$ python3 -q
>>> import numpy as np
>>> np.set_printoptions(suppress=True, linewidth=120)
>>> O, _ = np.linalg.qr(np.array([[1.2, 0.0, -1.0, 1.0],
...     [-0.1, -0.2, 0.7, 0.8],
...     [-0.3, 1.2, -2.2, 0.5],
...     [-0.1, -1.0, -1.1, -1.6],
...     [-3.4, 0.2, 0.2, 1.1],
...     [0.7, -0.2, -0.4, -0.2],
...     [0.8, -0.8, 0.8, 0.6],
...     [0.3, -0.4, -1.7, 0.1]]))
>>> arr = O @ O.T
>>> print(arr.round(2) + 0)
[[ 0.48  0.14  0.19 -0.16 -0.09  0.09  0.25  0.3 ]
 [ 0.14  0.18 -0.15 -0.17  0.15 -0.02  0.24  0.01]
 [ 0.19 -0.15  0.69 -0.14  0.04  0.01 -0.33  0.17]
 [-0.16 -0.17 -0.14  0.77  0.    0.09 -0.05  0.31]
 [-0.09  0.15  0.04  0.    0.94 -0.15  0.    0.09]
 [ 0.09 -0.02  0.01  0.09 -0.15  0.05  0.05  0.1 ]
 [ 0.25  0.24 -0.33 -0.05  0.    0.05  0.43  0.13]
 [ 0.3   0.01  0.17  0.31  0.09  0.1   0.13  0.46]]
>>> ev, evecs = np.linalg.eigh(arr)
>>> x0 = np.array([2, 0, 1, 3, 3, 0, 3, 3])
>>> np.round(evecs * np.maximum(ev, 0) @ evecs.T, 2) + 0
array([[ 0.48,  0.14,  0.19, -0.16, -0.09,  0.09,  0.25,  0.3 ],
       [ 0.14,  0.18, -0.15, -0.17,  0.15, -0.02,  0.24,  0.01],
       [ 0.19, -0.15,  0.69, -0.14,  0.04,  0.01, -0.33,  0.17],
       [-0.16, -0.17, -0.14,  0.77,  0.  ,  0.09, -0.05,  0.31],
       [-0.09,  0.15,  0.04,  0.  ,  0.94, -0.15,  0.  ,  0.09],
       [ 0.09, -0.02,  0.01,  0.09, -0.15,  0.05,  0.05,  0.1 ],
       [ 0.25,  0.24, -0.33, -0.05,  0.  ,  0.05,  0.43,  0.13],
       [ 0.3 ,  0.01,  0.17,  0.31,  0.09,  0.1 ,  0.13,  0.46]])
>>> np.round(np.abs(arr).sum(axis=1).max(), 2), round(np.abs(ev).max(), 2)
(np.float64(1.71), np.float64(1.0))
>>> np.round(np.linalg.eigvalsh(arr[1:, 1:]), 2) + 0
array([0.  , 0.  , 0.  , 0.52, 1.  , 1.  , 1.  ])
>>> np.round(evecs * np.abs(ev) @ evecs.T, 2) + 0
array([[ 0.48,  0.14,  0.19, -0.16, -0.09,  0.09,  0.25,  0.3 ],
       [ 0.14,  0.18, -0.15, -0.17,  0.15, -0.02,  0.24,  0.01],
       [ 0.19, -0.15,  0.69, -0.14,  0.04,  0.01, -0.33,  0.17],
       [-0.16, -0.17, -0.14,  0.77,  0.  ,  0.09, -0.05,  0.31],
       [-0.09,  0.15,  0.04,  0.  ,  0.94, -0.15,  0.  ,  0.09],
       [ 0.09, -0.02,  0.01,  0.09, -0.15,  0.05,  0.05,  0.1 ],
       [ 0.25,  0.24, -0.33, -0.05,  0.  ,  0.05,  0.43,  0.13],
       [ 0.3 ,  0.01,  0.17,  0.31,  0.09,  0.1 ,  0.13,  0.46]])
>>> K = np.load("data.npy")
>>> print(K)
[[-8.12  2.02 -8.15  0.79  8.93  9.11  4.2  -2.12 -3.01 -0.98  4.98  7.16]
 [-8.12  2.12 -8.09  0.95  8.93  8.96  4.09 -2.12 -3.   -1.08  4.95  7.  ]
 [-8.11  2.02 -7.96  1.06  9.02  9.2   3.97 -1.96 -2.88 -1.04  4.98  7.02]
 [-7.96  2.11 -8.18  0.81  8.92  9.03  4.05 -2.01 -2.87 -0.96  4.91  7.05]
 [-7.82  2.01 -7.94  1.1   9.03  8.85  4.04 -2.19 -3.1  -0.97  4.87  6.99]
 [-8.02  2.02 -7.89  0.96  8.9   8.89  3.95 -1.99 -2.98 -1.03  5.17  6.86]
 [-8.04  1.87 -8.04  0.93  8.89  9.    3.96 -1.93 -3.01 -1.1   5.05  7.18]
 [-7.96  2.01 -8.08  1.08  9.08  9.15  3.94 -1.91 -2.76 -0.95  5.    7.13]
 [-7.88  2.01 -7.84  0.89  8.94  8.92  4.14 -1.85 -3.07 -0.92  5.04  7.12]
 [-7.93  2.13 -8.08  0.92  8.87  8.88  4.01 -1.83 -2.88 -0.95  4.98  6.98]
 [-8.04  2.1  -8.04  0.88  8.96  8.94  3.97 -1.86 -3.07 -1.11  5.04  6.95]
 [-7.96  1.98 -7.94  0.85  8.96  8.95  3.95 -2.11 -2.84 -1.01  4.77  7.17]
 [-8.    1.96 -8.13  1.14  8.88  9.07  3.97 -1.99 -2.99 -1.    5.02  7.22]
 [ 9.08  0.02 -4.14 -4.89 -6.12  1.09 -4.    2.01 -6.02  1.21 -4.91 -1.15]
 [ 8.86  0.03 -4.01 -5.01 -6.2   1.01 -3.96  1.89 -6.03  0.97 -5.02 -1.14]
 [ 9.08  0.08 -4.05 -5.09 -5.98  0.93 -3.93  2.04 -6.02  1.   -4.82 -0.9 ]
 [ 9.12 -0.17 -3.9  -4.89 -5.83  0.9  -4.04  1.79 -5.82  1.   -4.9  -1.16]
 [ 9.02 -0.06 -4.05 -5.14 -6.13  0.8  -3.8   1.92 -5.88  1.13 -4.99 -0.98]
 [ 8.96  0.09 -3.88 -4.74 -5.8   1.27 -4.03  2.   -6.27  0.83 -5.09 -0.88]
 [ 9.08  0.13 -4.2  -5.07 -6.24  0.92 -4.02  1.97 -5.98  1.05 -4.85 -0.95]
 [ 9.01  0.12 -4.03 -5.12 -5.97  0.89 -3.98  1.93 -6.09  1.1  -5.   -1.06]
 [ 9.09  0.21 -4.14 -5.18 -6.    1.05 -4.01  1.99 -5.91  0.88 -5.07 -0.91]
 [ 8.72 -0.02 -3.83 -4.95 -6.04  0.87 -4.07  2.   -6.1   0.98 -5.03 -0.99]
 [ 8.87 -0.07 -3.94 -5.02 -6.14  0.99 -4.05  2.   -5.97  1.03 -5.01 -1.11]
 [ 9.05  0.09 -3.96 -5.06 -6.05  1.14 -4.23  1.8  -5.96  0.81 -4.91 -1.03]
 [ 8.8  -0.08 -3.88 -5.11 -5.96  0.93 -4.03  1.8  -5.95  0.9  -5.04 -1.01]]
>>> rng = np.random.default_rng(57503)
>>> lab = rng.permutation(12)
>>> Y = K[:, lab] * rng.choice([-1, 1], 12)
>>> Y
array([[ 4.2 , -8.15, -0.79, -9.11, -8.12, -2.02,  8.93, -7.16,  0.98, -4.98, -3.01, -2.12],
       [ 4.09, -8.09, -0.95, -8.96, -8.12, -2.12,  8.93, -7.  ,  1.08, -4.95, -3.  , -2.12],
       [ 3.97, -7.96, -1.06, -9.2 , -8.11, -2.02,  9.02, -7.02,  1.04, -4.98, -2.88, -1.96],
       [ 4.05, -8.18, -0.81, -9.03, -7.96, -2.11,  8.92, -7.05,  0.96, -4.91, -2.87, -2.01],
       [ 4.04, -7.94, -1.1 , -8.85, -7.82, -2.01,  9.03, -6.99,  0.97, -4.87, -3.1 , -2.19],
       [ 3.95, -7.89, -0.96, -8.89, -8.02, -2.02,  8.9 , -6.86,  1.03, -5.17, -2.98, -1.99],
       [ 3.96, -8.04, -0.93, -9.  , -8.04, -1.87,  8.89, -7.18,  1.1 , -5.05, -3.01, -1.93],
       [ 3.94, -8.08, -1.08, -9.15, -7.96, -2.01,  9.08, -7.13,  0.95, -5.  , -2.76, -1.91],
       [ 4.14, -7.84, -0.89, -8.92, -7.88, -2.01,  8.94, -7.12,  0.92, -5.04, -3.07, -1.85],
       [ 4.01, -8.08, -0.92, -8.88, -7.93, -2.13,  8.87, -6.98,  0.95, -4.98, -2.88, -1.83],
       [ 3.97, -8.04, -0.88, -8.94, -8.04, -2.1 ,  8.96, -6.95,  1.11, -5.04, -3.07, -1.86],
       [ 3.95, -7.94, -0.85, -8.95, -7.96, -1.98,  8.96, -7.17,  1.01, -4.77, -2.84, -2.11],
       [ 3.97, -8.13, -1.14, -9.07, -8.  , -1.96,  8.88, -7.22,  1.  , -5.02, -2.99, -1.99],
       [-4.  , -4.14,  4.89, -1.09,  9.08, -0.02, -6.12,  1.15, -1.21,  4.91, -6.02,  2.01],
       [-3.96, -4.01,  5.01, -1.01,  8.86, -0.03, -6.2 ,  1.14, -0.97,  5.02, -6.03,  1.89],
       [-3.93, -4.05,  5.09, -0.93,  9.08, -0.08, -5.98,  0.9 , -1.  ,  4.82, -6.02,  2.04],
       [-4.04, -3.9 ,  4.89, -0.9 ,  9.12,  0.17, -5.83,  1.16, -1.  ,  4.9 , -5.82,  1.79],
       [-3.8 , -4.05,  5.14, -0.8 ,  9.02,  0.06, -6.13,  0.98, -1.13,  4.99, -5.88,  1.92],
       [-4.03, -3.88,  4.74, -1.27,  8.96, -0.09, -5.8 ,  0.88, -0.83,  5.09, -6.27,  2.  ],
       [-4.02, -4.2 ,  5.07, -0.92,  9.08, -0.13, -6.24,  0.95, -1.05,  4.85, -5.98,  1.97],
       [-3.98, -4.03,  5.12, -0.89,  9.01, -0.12, -5.97,  1.06, -1.1 ,  5.  , -6.09,  1.93],
       [-4.01, -4.14,  5.18, -1.05,  9.09, -0.21, -6.  ,  0.91, -0.88,  5.07, -5.91,  1.99],
       [-4.07, -3.83,  4.95, -0.87,  8.72,  0.02, -6.04,  0.99, -0.98,  5.03, -6.1 ,  2.  ],
       [-4.05, -3.94,  5.02, -0.99,  8.87,  0.07, -6.14,  1.11, -1.03,  5.01, -5.97,  2.  ],
       [-4.23, -3.96,  5.06, -1.14,  9.05, -0.09, -6.05,  1.03, -0.81,  4.91, -5.96,  1.8 ],
       [-4.03, -3.88,  5.11, -0.93,  8.8 ,  0.08, -5.96,  1.01, -0.9 ,  5.04, -5.95,  1.8 ]])
>>> left, _, VT = np.linalg.svd(K.T @ Y)
>>> lab
array([ 6,  2,  3,  5,  0,  1,  4, 11,  9, 10,  8,  7])
>>> np.round(np.linalg.lstsq(K, Y)[0], 2) + 0
array([[ 0.,  0.,  0.,  0.,  1.,  0.,  0.,  0.,  0.,  0.,  0.,  0.],
       [ 0.,  0.,  0.,  0.,  0., -1.,  0.,  0.,  0.,  0.,  0.,  0.],
       [ 0.,  1.,  0.,  0.,  0.,  0.,  0.,  0.,  0.,  0.,  0.,  0.],
       [ 0.,  0., -1.,  0.,  0.,  0.,  0.,  0.,  0.,  0.,  0.,  0.],
       [ 0.,  0.,  0.,  0.,  0.,  0.,  1.,  0.,  0.,  0.,  0.,  0.],
       [ 0.,  0.,  0., -1.,  0.,  0.,  0.,  0.,  0.,  0.,  0.,  0.],
       [ 1.,  0.,  0.,  0.,  0.,  0.,  0.,  0.,  0.,  0.,  0.,  0.],
       [ 0.,  0.,  0.,  0.,  0.,  0.,  0.,  0.,  0.,  0.,  0.,  1.],
       [ 0.,  0.,  0.,  0.,  0.,  0.,  0.,  0.,  0.,  0.,  1.,  0.],
       [ 0.,  0.,  0.,  0.,  0.,  0.,  0.,  0., -1.,  0.,  0.,  0.],
       [ 0.,  0.,  0.,  0.,  0.,  0.,  0.,  0.,  0., -1.,  0.,  0.],
       [ 0.,  0.,  0.,  0.,  0.,  0.,  0., -1.,  0.,  0.,  0.,  0.]])
